>>> import numpy as np
>>> import numpy.linalg as la
>>> np.set_printoptions(suppress=True, linewidth=100)
>>> tidy = lambda a: np.round(a, 3) + 0
>>> X = np.load("x.npy")
>>> X
array([[ 2,  2,  2,  3],
       [ 1,  1,  1,  2],
       [-2, -2, -2, -1]])
>>> def softmax(z):
...     e = np.exp(z - z.max(axis=-1, keepdims=True))
...     return e / e.sum(axis=-1, keepdims=True)
... 
>>> tidy(softmax(10 * X[1]))
array([0., 0., 0., 1.])
>>> tidy(softmax(X[1] + 3))
array([0.175, 0.175, 0.175, 0.475])
>>> att = X @ X.T / np.sqrt(4)
>>> tidy(softmax(att + np.triu(np.full(att.shape, -np.inf), 1)))
array([[1.   , 0.   , 0.   ],
       [0.924, 0.076, 0.   ],
       [0.   , 0.   , 1.   ]])
>>> tidy(softmax(att))
array([[0.989, 0.011, 0.   ],
       [0.924, 0.076, 0.   ],
       [0.   , 0.   , 1.   ]])
>>> tidy(softmax(att)[1] @ X)
array([1.924, 1.924, 1.924, 2.924])
>>> la.matrix_rank(X, rtol=0.1)
np.int64(2)
>>> U, s, vt = la.svd(X)
>>> evecs = vt[:(s > 1e-8).sum()]
>>> rng = np.random.default_rng(421)
>>> vec = X[1] + -2 * X[0] + rng.integers(2) * np.eye(4)[1]
>>> vec
array([-3., -3., -3., -4.])
>>> tidy(evecs.T @ evecs)
array([[0.333, 0.333, 0.333, 0.   ],
       [0.333, 0.333, 0.333, 0.   ],
       [0.333, 0.333, 0.333, 0.   ],
       [0.   , 0.   , 0.   , 1.   ]])
>>> tidy(la.norm(vec - evecs.T @ evecs @ vec))
np.float64(0.0)
>>> np.allclose(evecs.T @ evecs @ vec, vec)
True
>>> W0 = np.eye(4, dtype=int)[rng.permutation(4)] * np.array([2, 2, 2, 2])
>>> W0
array([[0, 0, 0, 2],
       [0, 2, 0, 0],
       [0, 0, 2, 0],
       [2, 0, 0, 0]])
>>> q = W0.astype(float).copy()
>>> for j in range(4):
...     q[:, j] -= q[:, :j] @ (q[:, :j].T @ q[:, j])
...     q[:, j] /= la.norm(q[:, j])
... 
>>> q.T @ q
array([[1., 0., 0., 0.],
       [0., 1., 0., 0.],
       [0., 0., 1., 0.],
       [0., 0., 0., 1.]])
>>> vec = np.array([3, 2, 2, 0])
>>> y = W0 @ vec
>>> y
array([0, 4, 4, 6])
>>> print(tidy(la.solve(W0, W0[:, 3])))
[0. 0. 0. 1.]
>>> tidy(la.solve(W0.T, W0[1]))
array([0., 1., 0., 0.])
>>> tidy(la.solve(W0, y))
array([3., 2., 2., 0.])
>>> tidy(la.solve(W0, 4 * y))
array([12.,  8.,  8.,  0.])
>>> M = np.tanh(np.array([[-1.7],
...     [-2.5],
...     [0.7],
...     [0.3],
...     [0.2],
...     [-1.0],
...     [-0.7],
...     [1.0],
...     [1.0],
...     [1.4],
...     [-1.0],
...     [0.2],
...     [1.1],
...     [-0.1],
...     [-0.1],
...     [0.5],
...     [-1.5],
...     [0.0]]) @ np.array([[1.1, 0.6, 0.3]]))
>>> print(tidy(M))
[[-0.954 -0.77  -0.47 ]
 [-0.992 -0.905 -0.635]
 [ 0.647  0.397  0.207]
 [ 0.319  0.178  0.09 ]
 [ 0.217  0.119  0.06 ]
 [-0.8   -0.537 -0.291]
 [-0.647 -0.397 -0.207]
 [ 0.8    0.537  0.291]
 [ 0.8    0.537  0.291]
 [ 0.912  0.686  0.397]
 [-0.8   -0.537 -0.291]
 [ 0.217  0.119  0.06 ]
 [ 0.837  0.578  0.319]
 [-0.11  -0.06  -0.03 ]
 [-0.11  -0.06  -0.03 ]
 [ 0.501  0.291  0.149]
 [-0.929 -0.716 -0.422]
 [ 0.     0.     0.   ]]
>>> lab = M[:, 1] > np.median(M[:, 1])
>>> u = M[lab].mean(axis=0) - M[~lab].mean(axis=0)
>>> ((M - M.mean(axis=0)) @ u > 0).astype(int)
array([0, 0, 1, 1, 1, 0, 0, 1, 1, 1, 0, 1, 1, 0, 0, 1, 0, 1])
>>> tidy(u)
array([1.177, 0.825, 0.471])
>>> lab.astype(int)
array([0, 0, 1, 1, 1, 0, 0, 1, 1, 1, 0, 1, 1, 0, 0, 1, 0, 0])
>>> arr = np.loadtxt("out1.csv", delimiter=",")
>>> arr
array([[ 2.117,  0.636,  1.186],
       [ 0.829,  0.241,  0.428],
       [-0.76 ,  0.129,  0.148],
       [ 0.294,  0.178,  0.204],
       [-1.107, -0.27 , -0.283]])
>>> M2 = arr / np.sqrt((arr ** 2).mean(axis=1, keepdims=True))
>>> tidy(M2[4])
array([-1.633, -0.398, -0.417])
>>> M2 = np.c_[arr[:, :2] @ np.array([[4, 0], [4, 1]]), np.array([1, -1, 0, 0, 0])]
>>> print(tidy(M2))
[[11.012  0.636  1.   ]
 [ 4.28   0.241 -1.   ]
 [-2.524  0.129  0.   ]
 [ 1.888  0.178  0.   ]
 [-5.508 -0.27   0.   ]]
>>> tidy(la.lstsq(arr, M2[:, 0])[0])
array([4., 4., 0.])
>>> tidy(la.norm(M2 - arr @ la.lstsq(arr, M2)[0], axis=0))
array([0.   , 0.   , 1.262])
>>> la.matrix_rank(np.c_[arr, M2])
np.int64(4)
>>> la.matrix_rank(M2)
np.int64(3)
>>> tidy(la.norm(la.qr(arr)[0].T @ M2, axis=0) ** 2 / ((M2 ** 2).sum(axis=0) + 1e-12))
array([1.   , 1.   , 0.203])
>>> cov = arr.T @ arr
>>> (arr @ arr.T).shape
(5, 5)
>>> tidy(la.eigvalsh(cov)[::-1])
array([9.001, 0.36 , 0.014])
>>> np.allclose(cov, cov.T)
True
>>> print(tidy(cov))
[[7.058 1.799 3.126]
 [1.799 0.584 0.989]
 [3.126 0.989 1.733]]
>>> tidy(np.trace(cov)), tidy((arr ** 2).sum())
(np.float64(9.376), np.float64(9.376))
>>> u = np.array([9, 5])
>>> np.convolve(arr[0], u)
array([19.053, 16.309, 13.854,  5.93 ])
>>> tidy(np.array([np.convolve(row, u, "same") for row in arr]))
array([[19.053, 16.309, 13.854],
       [ 7.461,  6.314,  5.057],
       [-6.84 , -2.639,  1.977],
       [ 2.646,  3.072,  2.726],
       [-9.963, -7.965, -3.897]])
>>> tidy(np.correlate(arr[0], arr[2], "full"))
array([ 0.313,  0.367, -1.351, -0.33 , -0.901])
>>> tidy(np.cross(arr[0, :3], arr[2, :3]))
array([-0.059, -1.215,  0.756])
>>> P = arr @ la.solve(arr.T @ arr, arr.T)
>>> np.allclose(P @ P, P)
True
>>> print(tidy(la.eigvalsh(P)))
[0. 0. 1. 1. 1.]
>>> tidy(np.trace(P))
np.float64(3.0)
>>> tidy((np.eye(5) - P) @ arr)
array([[0., 0., 0.],
       [0., 0., 0.],
       [0., 0., 0.],
       [0., 0., 0.],
       [0., 0., 0.]])
>>> mat = np.loadtxt("w.csv", delimiter=",")
>>> print(tidy(mat))
[[ 0.027 -0.162]
 [-0.162  0.973]]
>>> tidy(la.norm(mat, "nuc"))
np.float64(1.0)
>>> tidy(la.norm(mat, 1)), tidy(la.norm(mat, np.inf))
(np.float64(1.135), np.float64(1.135))
>>> la.norm(mat, axis=1).argmax()
np.int64(1)
>>> tidy(la.norm(mat) ** 2 / la.norm(mat, 2) ** 2)
np.float64(1.0)
>>> tidy(la.norm(mat[0] - mat[1]))
np.float64(1.151)
>>> m1 = np.loadtxt("layer6.csv", delimiter=",")
>>> m1
array([[-2.9  , -2.957,  0.91 ],
       [-3.076, -3.016,  0.99 ],
       [-3.001, -2.964,  0.994],
       [-3.004, -2.995,  0.998],
       [-3.006, -2.993,  0.929],
       [-2.979, -3.041,  1.018],
       [-2.967, -3.072,  1.008],
       [-1.994,  5.016, -0.966],
       [-1.938,  4.904, -1.009],
       [-1.992,  5.108, -0.931],
       [-1.93 ,  5.043, -0.982],
       [-2.09 ,  5.042, -1.047],
       [-1.917,  5.08 , -0.986],
       [-2.021,  4.954, -1.035]])
>>> U, s, vt = la.svd(m1)
>>> print(tidy(s))
[15.899  9.525  0.151]
>>> M2 = U[:, :2] @ np.diag(s[:2]) @ vt[:2]
>>> print(la.matrix_rank(M2))
2
>>> la.matrix_rank(m1, rtol=0.05)
np.int64(2)
>>> tidy(la.norm(m1 - M2) / la.norm(m1))
np.float64(0.008)
>>> vec = np.array([0, 2, 1])
>>> y = m1 @ vec
>>> beta, lr = np.zeros(3), 1 / la.norm(m1, 2) ** 2
>>> for i in range(30):
...     beta -= lr * m1.T @ (m1 @ beta - y)
...     if i % 5 == 0: print(i, round(la.norm(m1 @ beta - y), 3))
... 
0 0.494
5 0.22
10 0.215
15 0.214
20 0.214
25 0.214
>>> tidy(la.cond(m1))
np.float64(105.422)
>>> q, Rm = la.qr(m1)
>>> np.allclose(Rm.T @ Rm, m1.T @ m1)
True
>>> M2 = np.c_[m1[:, :1] @ np.array([[5]]), np.array([5, 3, 5, 2, 4, 0, 3, 2, 4, 4, 4, 3, 4, 5])]
>>> print(tidy(M2))
[[-14.5     5.   ]
 [-15.38    3.   ]
 [-15.005   5.   ]
 [-15.02    2.   ]
 [-15.03    4.   ]
 [-14.895   0.   ]
 [-14.835   3.   ]
 [ -9.97    2.   ]
 [ -9.69    4.   ]
 [ -9.96    4.   ]
 [ -9.65    4.   ]
 [-10.45    3.   ]
 [ -9.585   4.   ]
 [-10.105   5.   ]]
>>> tidy(la.norm(M2 - m1 @ la.lstsq(m1, M2)[0], axis=0))
array([0.   , 4.682])
>>> la.matrix_rank(np.c_[m1, M2])
np.int64(4)
>>> vec = np.array([1, -7, -7])
>>> la.norm(m1 @ vec) <= la.norm(m1, 2) * la.norm(vec) + 1e-9
np.True_
>>> np.sign((m1 @ vec).round(6))
array([ 1.,  1.,  1.,  1.,  1.,  1.,  1., -1., -1., -1., -1., -1., -1., -1.])
>>> lab = rng.integers(0, 2, 4)
>>> E = np.array([[-1, 0, 2, -2], [-3, -3, -2, 2], [0, 1, 2, 1], [-2, 3, 3, -1]]) * (lab[:, None] == lab)
>>> E
array([[-1,  0,  2, -2],
       [ 0, -3,  0,  0],
       [ 0,  0,  2,  1],
       [-2,  0,  3, -1]])
>>> cov = E.T @ E
>>> np.trace(cov), (E ** 2).sum()
(np.int64(37), np.int64(37))
>>> np.diag(cov)
array([ 5,  9, 17,  6])
>>> print(E @ E)
[[ 5  0 -4  6]
 [ 0  9  0  0]
 [-2  0  7  1]
 [ 4  0 -1  8]]
>>> tidy(np.sort(la.eigvals(E).real))
array([-3.467, -3.   ,  0.741,  2.726])
>>> (E != 0).astype(int)
array([[1, 0, 1, 1],
       [0, 1, 0, 0],
       [0, 0, 1, 1],
       [1, 0, 1, 1]])
>>> A = np.load("block16.npy")
>>> A
array([[-1,  4,  0, -5,  3],
       [ 3, -1,  4,  0, -5],
       [-5,  3, -1,  4,  0],
       [ 0, -5,  3, -1,  4],
       [ 4,  0, -5,  3, -1]])
>>> lab = rng.permutation(5)
>>> lab
array([1, 0, 2, 3, 4])
>>> M2 = A[lab][:, lab]
>>> np.diag(M2)
array([-1, -1, -1, -1, -1])
>>> tidy(la.det(M2)), tidy(la.det(A[lab]))
(np.float64(3581.0), np.float64(-3581.0))
>>> tidy(np.sort(np.abs(la.eigvals(M2))))
array([1.   , 6.501, 6.501, 9.206, 9.206])
>>> print(M2)
[[-1  3  4  0 -5]
 [ 4 -1  0 -5  3]
 [ 3 -5 -1  4  0]
 [-5  0  3 -1  4]
 [ 0  4 -5  3 -1]]
>>> tidy(la.eigvals(E))
array([-3.467,  0.741,  2.726, -3.   ])
>>> tidy(la.eigvals(E).sum().real)
np.float64(-3.0)
>>> np.einsum("ij,ji->", E, E)
np.int64(29)
>>> print(np.kron(np.eye(2, dtype=int), E))
[[-1  0  2 -2  0  0  0  0]
 [ 0 -3  0  0  0  0  0  0]
 [ 0  0  2  1  0  0  0  0]
 [-2  0  3 -1  0  0  0  0]
 [ 0  0  0  0 -1  0  2 -2]
 [ 0  0  0  0  0 -3  0  0]
 [ 0  0  0  0  0  0  2  1]
 [ 0  0  0  0 -2  0  3 -1]]
>>> tidy(la.det(2 * E)), tidy(la.det(E))
(np.float64(336.0), np.float64(21.0))
>>> tidy(np.poly(E))
array([  1.,   3., -10., -23.,  21.])
>>> tidy(la.det(E.T))
np.float64(21.0)
>>> u, g = A[1], A[3]
>>> u @ u
np.int64(51)
>>> u @ g
np.int64(-3)
>>> pr = (u @ g) / (u @ u) * u
>>> tidy((g - pr) @ u)
np.float64(0.0)
>>> tidy(pr)
array([-0.176,  0.059, -0.235,  0.   ,  0.294])
>>> la.matrix_rank(np.outer(u, g))
np.int64(1)
>>> tidy(la.norm(u + g) ** 2 + la.norm(u - g) ** 2)
np.float64(204.0)
>>> tidy(g - pr)
array([ 0.176, -5.059,  3.235, -1.   ,  3.706])
>>> np.outer(u, g)
array([[  0, -15,   9,  -3,  12],
       [  0,   5,  -3,   1,  -4],
       [  0, -20,  12,  -4,  16],
       [  0,   0,   0,   0,   0],
       [  0,  25, -15,   5, -20]])
>>> th = np.radians(36)
>>> Rm = np.eye(2)
>>> Rm[0, 0] = Rm[1, 1] = np.cos(th)
>>> Rm[0, 1], Rm[1, 0] = -np.sin(th), np.sin(th)
>>> tidy(Rm)
array([[ 0.809, -0.588],
       [ 0.588,  0.809]])
>>> M2 = mat @ Rm.T
>>> np.allclose(mat @ mat.T, M2 @ M2.T)
True
>>> tidy(la.svd(mat, compute_uv=False)), tidy(la.svd(M2, compute_uv=False))
(array([1., 0.]), array([1., 0.]))
>>> vec = np.array([7, 8])
>>> tidy(la.norm(vec)), tidy(la.norm(Rm @ vec))
(np.float64(10.63), np.float64(10.63))
>>> 2 - la.matrix_rank(Rm - np.eye(2), tol=1e-8)
np.int64(0)
>>> print(tidy(la.det(Rm)))
1.0
>>> tidy(np.abs(la.eigvals(Rm)))
array([1., 1.])
